$ python3 -q
>>> import numpy as np
>>> import numpy.linalg as la
>>> np.set_printoptions(precision=1, suppress=True, linewidth=200)
>>> E = np.load("a.npy")
>>> E
array([[0, 5, 3, 2],
       [5, 0, 5, 3],
       [3, 5, 0, 5],
       [2, 3, 5, 0]])
>>> vec = np.array([5, -3, 5, -9])
>>> target = E @ vec
>>> target
array([-18,  23, -45,  26])
>>> la.solve(E.T, E[3])
array([ 0.,  0., -0.,  1.])
>>> la.solve(E, target)
array([ 5., -3.,  5., -9.])
>>> la.solve(E, 5 * target)
array([ 25., -15.,  25., -45.])
>>> basis = np.array([[8, 0, 9], [7, 2, 0]])
>>> rng = np.random.default_rng(20)
>>> m1 = rng.normal(size=(19, 2)) @ basis + np.array([1, 1, -1])
>>> m1.round(1) + 0
array([[  6.5,   3.4,  -4.2],
       [ 14.4,   1.6,  11.6],
       [  0.9,   0. ,   2.7],
       [-12.6,  -0.8,  -9.2],
       [ -0.5,   2.9, -10. ],
       [  1.4,   1.3,  -1.5],
       [-11.7,  -1.2,  -6.8],
       [-14.5,  -0.7, -11.8],
       [  5.9,   1. ,   4.4],
       [ -4.3,   0.5,  -5.1],
       [ -1.8,   3.5, -13.8],
       [ -8.4,   1.1, -11.9],
       [  0.2,  -4.1,  18.2],
       [-15.3,  -0.4, -13.7],
       [-10.1,  -2.4,   0. ],
       [ -1.1,   0.9,  -3.1],
       [-14.4,  -3.8,   0.5],
       [ 17.3,   4.2,   4.8],
       [ -0.6,  -0.4,   2.9]])
>>> Xc = m1 - m1.mean(axis=0)
>>> vecs = la.svd(Xc)[2][:2]
>>> M2 = Xc - Xc @ vecs.T @ vecs
>>> la.norm(M2, axis=1).round(6).argmax()
np.int64(0)
>>> Xc = (m1 - m1.mean(axis=0)) / m1.std(axis=0)
>>> Xc.std(axis=0)
array([1., 1., 1.])
>>> coef = la.lstsq(np.delete(Xc, 2, axis=1), Xc[:, 2])[0]
>>> np.abs(coef).argmax()
np.int64(0)
>>> 1 - np.var(Xc[:, 2] - np.delete(Xc, 2, axis=1) @ coef)
np.float64(1.0)
>>> P = m1 @ la.solve(m1.T @ m1, m1.T)
>>> np.allclose(P @ P, P)
True
>>> np.diag(P)
array([0.2, 0.3, 0.1, 0.1, 0.1, 0.1, 0.1, 0.2, 0.1, 0.1, 0.2, 0.1, 0.5, 0.2, 0.1, 0.1, 0.2, 0.3, 0.1])
>>> T = np.stack([m1, -3 * m1, m1[::-1]])
>>> la.matrix_rank(T.reshape(3, -1))
np.int64(2)
>>> (T @ m1.T).shape
(3, 19, 19)
>>> la.norm(T, axis=(1, 2))
array([ 57.5, 172.4,  57.5])
>>> la.matrix_rank(T)
array([3, 3, 3])
>>> mat = np.loadtxt("data.csv", delimiter=",")
>>> mat
array([[ 1., -2.,  0., -1., -1., -1.],
       [ 2.,  0.,  2.,  0.,  0., -1.],
       [-2.,  1.,  0.,  0.,  0., -1.],
       [ 2., -2., -2.,  0.,  1.,  1.],
       [-2.,  0.,  2., -2.,  0.,  1.],
       [ 1.,  2., -2., -1.,  2.,  1.]])
>>> M2 = la.inv(mat)
>>> np.round(la.inv(M2), 1) + 0
array([[ 1., -2.,  0., -1., -1., -1.],
       [ 2.,  0.,  2.,  0.,  0., -1.],
       [-2.,  1.,  0.,  0.,  0., -1.],
       [ 2., -2., -2.,  0.,  1.,  1.],
       [-2.,  0.,  2., -2.,  0.,  1.],
       [ 1.,  2., -2., -1.,  2.,  1.]])
>>> round(la.cond(mat), 1)
np.float64(7.7)
>>> np.round(mat @ M2, 1) + 0
array([[1., 0., 0., 0., 0., 0.],
       [0., 1., 0., 0., 0., 0.],
       [0., 0., 1., 0., 0., 0.],
       [0., 0., 0., 1., 0., 0.],
       [0., 0., 0., 0., 1., 0.],
       [0., 0., 0., 0., 0., 1.]])
